$ ipython --no-banner

In [1]: import numpy as np

In [2]: from numpy import linalg as LA

In [3]: np.set_printoptions(suppress=True, linewidth=140)

In [4]: W2 = np.array([[-1.0, -0.3, -0.6, 0.0],
   ...:     [0.7, 0.0, -1.3, -0.1],
   ...:     [0.1, 0.9, 0.5, -0.5]])

In [5]: rng = np.random.default_rng(175)

In [6]: feats = np.array([[2, 2, 3],
   ...:     [-2, -2, -3],
   ...:     [-1, -3, -2],
   ...:     [0, 2, 0],
   ...:     [1, 3, 2],
   ...:     [-2, 2, 1],
   ...:     [-1, 2, 1],
   ...:     [0, 3, 2],
   ...:     [0, 3, 2],
   ...:     [-1, -3, 3]]) @ W2 + 0.3 * rng.normal(size=(10, 4))

In [7]: feats.round(2)
Out[7]: 
array([[-0.1 ,  2.14, -1.93, -1.82],
       [ 1.06, -1.97,  2.04,  1.93],
       [-1.3 , -1.82,  3.09,  1.36],
       [ 1.6 ,  0.78, -2.89,  0.64],
       [ 2.06,  1.49, -3.11, -1.11],
       [ 3.09,  1.3 , -1.15, -0.52],
       [ 2.09,  1.41, -1.48, -0.93],
       [ 2.11,  2.09, -3.36, -1.03],
       [ 2.05,  2.22, -2.8 , -1.36],
       [-0.72,  3.57,  6.54, -1.49]])

In [8]: z = feats[:, 3] > np.median(feats[:, 3])

In [9]: f = feats[z].mean(axis=0) - feats[~z].mean(axis=0)

In [10]: ((feats - feats.mean(axis=0)) @ f > 0).astype(int)
Out[10]: array([0, 1, 1, 1, 0, 0, 0, 0, 0, 0])

In [11]: f.round(2)
Out[11]: array([ 0.23, -2.36,  0.85,  1.86])

In [12]: x0 = np.array([0, -1, -2, 1])

In [13]: y = feats @ x0

In [14]: beta, lr = np.zeros(4), 1 / LA.norm(feats, 2) ** 2

In [15]: for i in range(30):
    ...:     beta -= lr * feats.T @ (feats @ beta - y)
    ...:     if i % 5 == 0: print(i, round(LA.norm(feats @ beta - y), 2))
    ...: 
0 8.83
5 0.91
10 0.47
15 0.43
20 0.41
25 0.39

In [16]: round(float(LA.cond(feats)), 2)
Out[16]: 10.75

In [17]: x0 = np.array([-4, -5, 5, 4])

In [18]: y = feats @ x0

In [19]: np.round(LA.solve(feats.T @ feats, feats.T @ y), 2)
Out[19]: array([-4., -5.,  5.,  4.])

In [20]: y.round(2)
Out[20]: array([-27.23,  23.55,  35.19, -22.16, -35.69, -26.65, -26.54, -39.83, -38.73,  11.79])

In [21]: y = y + 0.05 * rng.normal(size=10)

In [22]: y.round(2)
Out[22]: array([-27.25,  23.57,  35.22, -22.12, -35.72, -26.54, -26.58, -39.8 , -38.69,  11.82])

In [23]: beta, *_ = LA.lstsq(feats, y)

In [24]: beta.round()
Out[24]: array([-4., -5.,  5.,  4.])

In [25]: round(float(LA.norm(y - feats @ beta)), 2)
Out[25]: 0.11

In [26]: M2 = np.c_[feats[:, :1] @ np.array([[2]]), np.array([-9, 6, 9, -1, 7, 9, 5, 1, 7, -2])]

In [27]: M2.round(2)
Out[27]: 
array([[-0.19, -9.  ],
       [ 2.11,  6.  ],
       [-2.61,  9.  ],
       [ 3.21, -1.  ],
       [ 4.12,  7.  ],
       [ 6.18,  9.  ],
       [ 4.18,  5.  ],
       [ 4.23,  1.  ],
       [ 4.11,  7.  ],
       [-1.45, -2.  ]])

In [28]: np.round(LA.lstsq(feats, M2[:, 0])[0], 2) + 0
Out[28]: array([2., 0., 0., 0.])

In [29]: A = np.array([[2.0, 2.0, 0.0, 0.0],
    ...:     [2.0, 2.0, 2.0, 0.0],
    ...:     [0.0, 2.0, 0.0, 2.0],
    ...:     [0.0, 0.0, 2.0, 0.0]])

In [30]: # rank 3

In [31]: round(LA.det(A.T), 2)
Out[31]: np.float64(0.0)

In [32]: np.round(np.poly(A), 2) + 0
Out[32]: array([ 1., -4., -8., 24.,  0.])

In [33]: np.round(LA.det(A[::-1]), 2)
Out[33]: np.float64(0.0)

In [34]: np.kron(np.eye(2, dtype=int), A)
Out[34]: 
array([[2., 2., 0., 0., 0., 0., 0., 0.],
       [2., 2., 2., 0., 0., 0., 0., 0.],
       [0., 2., 0., 2., 0., 0., 0., 0.],
       [0., 0., 2., 0., 0., 0., 0., 0.],
       [0., 0., 0., 0., 2., 2., 0., 0.],
       [0., 0., 0., 0., 2., 2., 2., 0.],
       [0., 0., 0., 0., 0., 2., 0., 2.],
       [0., 0., 0., 0., 0., 0., 2., 0.]])
